>>> import numpy as np
>>> np.set_printoptions(precision=1, suppress=True, linewidth=120)
>>> def rd(a):
...     return np.round(a, 1) + 0
... 
>>> X = np.load("data.npy")
>>> X
array([[ 29,  25,  -7,   0, -14, -21,  27,  -9,  16,  14,   1],
       [ 25,  54,  -6,   2, -23, -40,  20,  19,  19,  10,   6],
       [ -7,  -6,  15,  20,  15,   5,  10,  21, -10,  -5,  -9],
       [  0,   2,  20,  45,   5,  13,  24,  12, -15,  27, -24],
       [-14, -23,  15,   5,  30,   6,   3,  26, -10, -31,  -1],
       [-21, -40,   5,  13,   6,  44, -18, -29, -21,  20, -15],
       [ 27,  20,  10,  24,   3, -18,  46,  13,   7,  10, -10],
       [ -9,  19,  21,  12,  26, -29,  13,  73,  -2, -44,   5],
       [ 16,  19, -10, -15, -10, -21,   7,  -2,  15,  -4,  10],
       [ 14,  10,  -5,  27, -31,  20,  10, -44,  -4,  66, -21],
       [  1,   6,  -9, -24,  -1, -15, -10,   5,  10, -21,  15]])
>>> # equal to its transpose
>>> np.allclose(X[:-1].T @ np.linalg.lstsq(X[:-1].T, X[-1])[0], X[-1])
True
>>> rd(X @ np.linalg.pinv(X) @ X)
array([[ 29.,  25.,  -7.,   0., -14., -21.,  27.,  -9.,  16.,  14.,   1.],
       [ 25.,  54.,  -6.,   2., -23., -40.,  20.,  19.,  19.,  10.,   6.],
       [ -7.,  -6.,  15.,  20.,  15.,   5.,  10.,  21., -10.,  -5.,  -9.],
       [  0.,   2.,  20.,  45.,   5.,  13.,  24.,  12., -15.,  27., -24.],
       [-14., -23.,  15.,   5.,  30.,   6.,   3.,  26., -10., -31.,  -1.],
       [-21., -40.,   5.,  13.,   6.,  44., -18., -29., -21.,  20., -15.],
       [ 27.,  20.,  10.,  24.,   3., -18.,  46.,  13.,   7.,  10., -10.],
       [ -9.,  19.,  21.,  12.,  26., -29.,  13.,  73.,  -2., -44.,   5.],
       [ 16.,  19., -10., -15., -10., -21.,   7.,  -2.,  15.,  -4.,  10.],
       [ 14.,  10.,  -5.,  27., -31.,  20.,  10., -44.,  -4.,  66., -21.],
       [  1.,   6.,  -9., -24.,  -1., -15., -10.,   5.,  10., -21.,  15.]])
>>> rd(np.trace(np.linalg.pinv(X) @ X))
np.float64(4.0)
>>> J = np.array([[-0.6, -0.2, -1.8, -0.6, -2.5, -0.4, 0.1],
...     [1.4, 0.0, -0.5, -1.6, 1.1, -0.7, -0.7],
...     [-0.2, 1.6, 0.1, 0.1, 0.1, 0.9, -2.0],
...     [0.7, -0.7, 0.8, 0.2, -0.1, -2.0, 1.7],
...     [-0.2, 0.2, -0.4, -0.6, -0.6, 1.3, -1.5]])
>>> rng = np.random.default_rng(3524)
>>> J[0] = J[1] + 0.1 * rng.normal(size=7)
>>> rd(J)
array([[ 1.4,  0. , -0.6, -1.5,  1.1, -0.6, -0.6],
       [ 1.4,  0. , -0.5, -1.6,  1.1, -0.7, -0.7],
       [-0.2,  1.6,  0.1,  0.1,  0.1,  0.9, -2. ],
       [ 0.7, -0.7,  0.8,  0.2, -0.1, -2. ,  1.7],
       [-0.2,  0.2, -0.4, -0.6, -0.6,  1.3, -1.5]])
>>> def softmax(z):
...     e = np.exp(z - z.max(axis=-1, keepdims=True))
...     return e / e.sum(axis=-1, keepdims=True)
... 
>>> rd(softmax(J[4] + 3))
array([0.1, 0.2, 0.1, 0.1, 0.1, 0.5, 0. ])
>>> rd(softmax(10 * J[4]))
array([0., 0., 0., 0., 0., 1., 0.])
>>> att = J @ J.T / np.sqrt(7)
>>> rd(softmax(att)[4] @ J)
array([ 0.1,  0.7, -0.2, -0.5, -0.1,  0.8, -1.5])
>>> rd(softmax(att + np.triu(np.full(att.shape, -np.inf), 1)))
array([[1. , 0. , 0. , 0. , 0. ],
       [0.5, 0.5, 0. , 0. , 0. ],
       [0.1, 0.1, 0.9, 0. , 0. ],
       [0. , 0. , 0. , 0.9, 0. ],
       [0.1, 0.1, 0.4, 0. , 0.5]])
>>> rd(softmax(att))
array([[0.4, 0.5, 0. , 0. , 0. ],
       [0.4, 0.5, 0. , 0. , 0. ],
       [0. , 0. , 0.7, 0. , 0.2],
       [0. , 0. , 0. , 0.9, 0. ],
       [0.1, 0.1, 0.4, 0. , 0.5]])
>>> x = np.array([1, 0, -2, 0, -1, 2, 1])
>>> rd(J @ (2 * x))
array([-0.5, -1.6, -1.4, -6.2,  4.6])
>>> rd(J @ np.ones(7))
array([-0.7, -1. ,  0.6,  0.6, -1.8])
>>> out = J / np.sqrt((J ** 2).mean(axis=1, keepdims=True))
>>> rd(J - J.mean(axis=1, keepdims=True))
array([[ 1.5,  0.1, -0.5, -1.4,  1.2, -0.5, -0.5],
       [ 1.5,  0.1, -0.4, -1.5,  1.2, -0.6, -0.6],
       [-0.3,  1.5,  0. ,  0. ,  0. ,  0.8, -2.1],
       [ 0.6, -0.8,  0.7,  0.1, -0.2, -2.1,  1.6],
       [ 0.1,  0.5, -0.1, -0.3, -0.3,  1.6, -1.2]])
>>> np.linalg.matrix_rank(J - J.mean(axis=1, keepdims=True))
np.int64(5)
>>> rd(out[1])
array([ 1.4,  0. , -0.5, -1.6,  1.1, -0.7, -0.7])
>>> out = np.array([[-2, 8, -5, -4, 4, 2, 6, 7, 1, -3],
...     [8, 5, -6, 7, 0, -2, -4, 1, 3, 0],
...     [-5, -9, -7, -1, 0, -2, -4, -1, -2, 3],
...     [-6, -4, -6, 6, -9, -5, 1, 3, 2, -4],
...     [4, -3, 2, -9, -4, 8, -2, 9, -5, -3],
...     [-3, -8, -7, -7, -7, 1, 9, -9, -9, 3],
...     [-9, 2, -5, -2, 7, -5, 5, -8, 5, 1],
...     [-9, 6, 0, 4, 3, 0, 7, 8, -6, -9],
...     [2, 7, 3, 0, -5, 5, 3, 4, 1, 8],
...     [4, 4, -1, -9, 9, -7, 7, 9, 8, -6]])
>>> E = np.tril(out)
>>> E
array([[-2,  0,  0,  0,  0,  0,  0,  0,  0,  0],
       [ 8,  5,  0,  0,  0,  0,  0,  0,  0,  0],
       [-5, -9, -7,  0,  0,  0,  0,  0,  0,  0],
       [-6, -4, -6,  6,  0,  0,  0,  0,  0,  0],
       [ 4, -3,  2, -9, -4,  0,  0,  0,  0,  0],
       [-3, -8, -7, -7, -7,  1,  0,  0,  0,  0],
       [-9,  2, -5, -2,  7, -5,  5,  0,  0,  0],
       [-9,  6,  0,  4,  3,  0,  7,  8,  0,  0],
       [ 2,  7,  3,  0, -5,  5,  3,  4,  1,  0],
       [ 4,  4, -1, -9,  9, -7,  7,  9,  8, -6]])
>>> # triangular, det is the product of the diagonal
>>> np.linalg.cond(E) > 100
np.True_
>>> [round(float(x), 1) for x in np.linalg.svd(E, compute_uv=False)[:3]]
[25.0, 22.9, 19.6]
>>> np.linalg.matrix_power(E, 3)
array([[   -8,     0,     0,     0,     0,     0,     0,     0,     0,     0],
       [  152,   125,     0,     0,     0,     0,     0,     0,     0,     0],
       [  -47,  -351,  -343,     0,     0,     0,     0,     0,     0,     0],
       [ -114,  -148,  -258,   216,     0,     0,     0,     0,     0,     0],
       [  140,  -189,   -84,  -252,   -64,     0,     0,     0,     0,     0],
       [  183,  -437,  -539,  -112,   -91,     1,     0,     0,     0,     0],
       [  576,   185,   -28,  -518,   217,  -155,   125,     0,     0,     0],
       [ -173,  1415,   193,  -140,   830,  -490,   903,   512,     0,     0],
       [ -121,  1038,   260,    90,   408,  -230,   485,   292,     1,     0],
       [ -225,   -78, -1647,  -579,   974,  -812,   882,   564,   248,  -216]])
>>> E @ E
array([[  4,   0,   0,   0,   0,   0,   0,   0,   0,   0],
       [ 24,  25,   0,   0,   0,   0,   0,   0,   0,   0],
       [-27,  18,  49,   0,   0,   0,   0,   0,   0,   0],
       [-26,  10,   6,  36,   0,   0,   0,   0,   0,   0],
       [ -4,  15,  32, -18,  16,   0,   0,   0,   0,   0],
       [-12,  64,  70,  14,  21,   1,   0,   0,   0,   0],
       [ 69,  92,  71, -50,  42, -30,  25,   0,   0,   0],
       [-81,  67, -53,  15,  61, -35,  91,  64,   0,   0],
       [-59,  20, -78,  20,  13,  -5,  46,  36,   1,   0],
       [-12, 194, 123, -10,  -5,  40,  80,  50, -40,  36]])
>>> rd(np.sort(np.abs(np.linalg.eigvals(E))))
array([1., 1., 2., 4., 5., 5., 6., 6., 7., 8.])
>>> np.allclose(E, E.T)
False
>>> (E - E.T) / 2
array([[ 0. , -4. ,  2.5,  3. , -2. ,  1.5,  4.5,  4.5, -1. , -2. ],
       [ 4. ,  0. ,  4.5,  2. ,  1.5,  4. , -1. , -3. , -3.5, -2. ],
       [-2.5, -4.5,  0. ,  3. , -1. ,  3.5,  2.5,  0. , -1.5,  0.5],
       [-3. , -2. , -3. ,  0. ,  4.5,  3.5,  1. , -2. ,  0. ,  4.5],
       [ 2. , -1.5,  1. , -4.5,  0. ,  3.5, -3.5, -1.5,  2.5, -4.5],
       [-1.5, -4. , -3.5, -3.5, -3.5,  0. ,  2.5,  0. , -2.5,  3.5],
       [-4.5,  1. , -2.5, -1. ,  3.5, -2.5,  0. , -3.5, -1.5, -3.5],
       [-4.5,  3. ,  0. ,  2. ,  1.5,  0. ,  3.5,  0. , -2. , -4.5],
       [ 1. ,  3.5,  1.5,  0. , -2.5,  2.5,  1.5,  2. ,  0. , -4. ],
       [ 2. ,  2. , -0.5, -4.5,  4.5, -3.5,  3.5,  4.5,  4. ,  0. ]])
